$ ipython --no-banner

In [1]: import numpy as np

In [2]: np.set_printoptions(precision=4, suppress=True, linewidth=120, floatmode="fixed")

In [3]: data = np.loadtxt("a.csv", delimiter=",")

In [4]: data
Out[4]: 
array([[  6.0000,   9.0000,   2.0000,   0.0000,   4.0000,   3.0000,   0.0000,   8.0000],
       [  9.0000,  10.0000,  10.0000,   9.0000,   5.0000,   9.0000,   0.0000,   9.0000],
       [  9.0000,  16.0000,  17.0000,  13.0000,  11.0000,  12.0000,   5.0000,  17.0000],
       [ 11.0000,  21.0000,  17.0000,  14.0000,  16.0000,  20.0000,  10.0000,  22.0000],
       [ 19.0000,  26.0000,  21.0000,  20.0000,  18.0000,  21.0000,  18.0000,  29.0000],
       [ 22.0000,  27.0000,  22.0000,  22.0000,  21.0000,  22.0000,  24.0000,  29.0000],
       [ 25.0000,  35.0000,  29.0000,  27.0000,  24.0000,  23.0000,  24.0000,  29.0000],
       [ 27.0000,  39.0000,  34.0000,  33.0000,  33.0000,  26.0000,  30.0000,  34.0000],
       [ 35.0000,  45.0000,  41.0000,  39.0000,  35.0000,  32.0000,  34.0000,  42.0000],
       [ 36.0000,  49.0000,  44.0000,  47.0000,  39.0000,  39.0000,  40.0000,  44.0000],
       [ 45.0000,  57.0000,  48.0000,  53.0000,  46.0000,  47.0000,  46.0000,  51.0000],
       [ 49.0000,  61.0000,  56.0000,  60.0000,  55.0000,  52.0000,  50.0000,  52.0000],
       [ 54.0000,  61.0000,  58.0000,  68.0000,  58.0000,  52.0000,  52.0000,  57.0000],
       [ 57.0000,  67.0000,  64.0000,  76.0000,  58.0000,  56.0000,  59.0000,  64.0000],
       [ 58.0000,  74.0000,  70.0000,  76.0000,  66.0000,  61.0000,  68.0000,  70.0000],
       [ 64.0000,  83.0000,  74.0000,  84.0000,  72.0000,  63.0000,  71.0000,  79.0000],
       [ 67.0000,  89.0000,  83.0000,  89.0000,  76.0000,  69.0000,  72.0000,  81.0000],
       [ 72.0000,  95.0000,  90.0000,  94.0000,  79.0000,  77.0000,  74.0000,  90.0000],
       [ 73.0000,  95.0000,  96.0000,  98.0000,  82.0000,  79.0000,  75.0000,  96.0000],
       [ 75.0000,  95.0000, 105.0000, 105.0000,  88.0000,  85.0000,  81.0000,  98.0000],
       [ 81.0000, 104.0000, 108.0000, 111.0000,  88.0000,  92.0000,  82.0000, 106.0000],
       [ 83.0000, 112.0000, 116.0000, 114.0000,  93.0000,  93.0000,  88.0000, 113.0000],
       [ 92.0000, 118.0000, 118.0000, 121.0000,  99.0000,  96.0000,  93.0000, 116.0000],
       [101.0000, 125.0000, 124.0000, 123.0000,  99.0000,  97.0000, 102.0000, 119.0000],
       [106.0000, 125.0000, 129.0000, 126.0000, 101.0000, 106.0000, 108.0000, 128.0000],
       [110.0000, 134.0000, 130.0000, 130.0000, 105.0000, 107.0000, 114.0000, 131.0000],
       [111.0000, 134.0000, 136.0000, 133.0000, 107.0000, 112.0000, 119.0000, 140.0000],
       [113.0000, 140.0000, 137.0000, 135.0000, 109.0000, 120.0000, 126.0000, 142.0000],
       [120.0000, 142.0000, 140.0000, 135.0000, 118.0000, 121.0000, 133.0000, 143.0000],
       [129.0000, 146.0000, 142.0000, 142.0000, 122.0000, 130.0000, 142.0000, 148.0000],
       [135.0000, 153.0000, 150.0000, 146.0000, 131.0000, 137.0000, 147.0000, 157.0000],
       [138.0000, 155.0000, 153.0000, 146.0000, 136.0000, 142.0000, 150.0000, 163.0000],
       [146.0000, 161.0000, 156.0000, 153.0000, 140.0000, 149.0000, 159.0000, 168.0000],
       [149.0000, 166.0000, 156.0000, 160.0000, 148.0000, 150.0000, 160.0000, 174.0000],
       [157.0000, 175.0000, 157.0000, 162.0000, 153.0000, 158.0000, 168.0000, 178.0000],
       [158.0000, 182.0000, 161.0000, 165.0000, 154.0000, 162.0000, 173.0000, 181.0000],
       [163.0000, 182.0000, 165.0000, 166.0000, 156.0000, 166.0000, 179.0000, 185.0000],
       [167.0000, 182.0000, 168.0000, 167.0000, 157.0000, 174.0000, 188.0000, 191.0000],
       [172.0000, 190.0000, 177.0000, 175.0000, 161.0000, 179.0000, 196.0000, 197.0000],
       [175.0000, 193.0000, 183.0000, 180.0000, 164.0000, 185.0000, 199.0000, 206.0000],
       [183.0000, 196.0000, 184.0000, 189.0000, 172.0000, 193.0000, 200.0000, 208.0000],
       [183.0000, 197.0000, 186.0000, 190.0000, 181.0000, 198.0000, 200.0000, 209.0000],
       [191.0000, 204.0000, 189.0000, 194.0000, 182.0000, 201.0000, 207.0000, 211.0000],
       [198.0000, 211.0000, 192.0000, 195.0000, 189.0000, 207.0000, 213.0000, 220.0000],
       [198.0000, 218.0000, 199.0000, 200.0000, 197.0000, 216.0000, 220.0000, 220.0000],
       [199.0000, 219.0000, 205.0000, 209.0000, 197.0000, 218.0000, 220.0000, 221.0000],
       [206.0000, 220.0000, 207.0000, 215.0000, 200.0000, 227.0000, 229.0000, 230.0000],
       [208.0000, 228.0000, 210.0000, 217.0000, 206.0000, 236.0000, 229.0000, 233.0000],
       [208.0000, 231.0000, 214.0000, 217.0000, 212.0000, 243.0000, 237.0000, 233.0000],
       [212.0000, 233.0000, 220.0000, 223.0000, 216.0000, 252.0000, 246.0000, 234.0000]])

In [5]: Xc = data - data.mean(axis=0)

In [6]: V = np.linalg.svd(Xc)[2][:1]

In [7]: M2 = Xc - Xc @ V.T @ V

In [8]: np.linalg.norm(M2, axis=1).round(6).argmax()
Out[8]: np.int64(49)

In [9]: np.cov(Xc @ V.T, rowvar=False)
Out[9]: array(37256.2416)

In [10]: M2.std(axis=0)
Out[10]: array([3.7865, 2.9894, 6.3553, 6.1751, 3.4943, 6.6882, 5.3364, 3.7276])
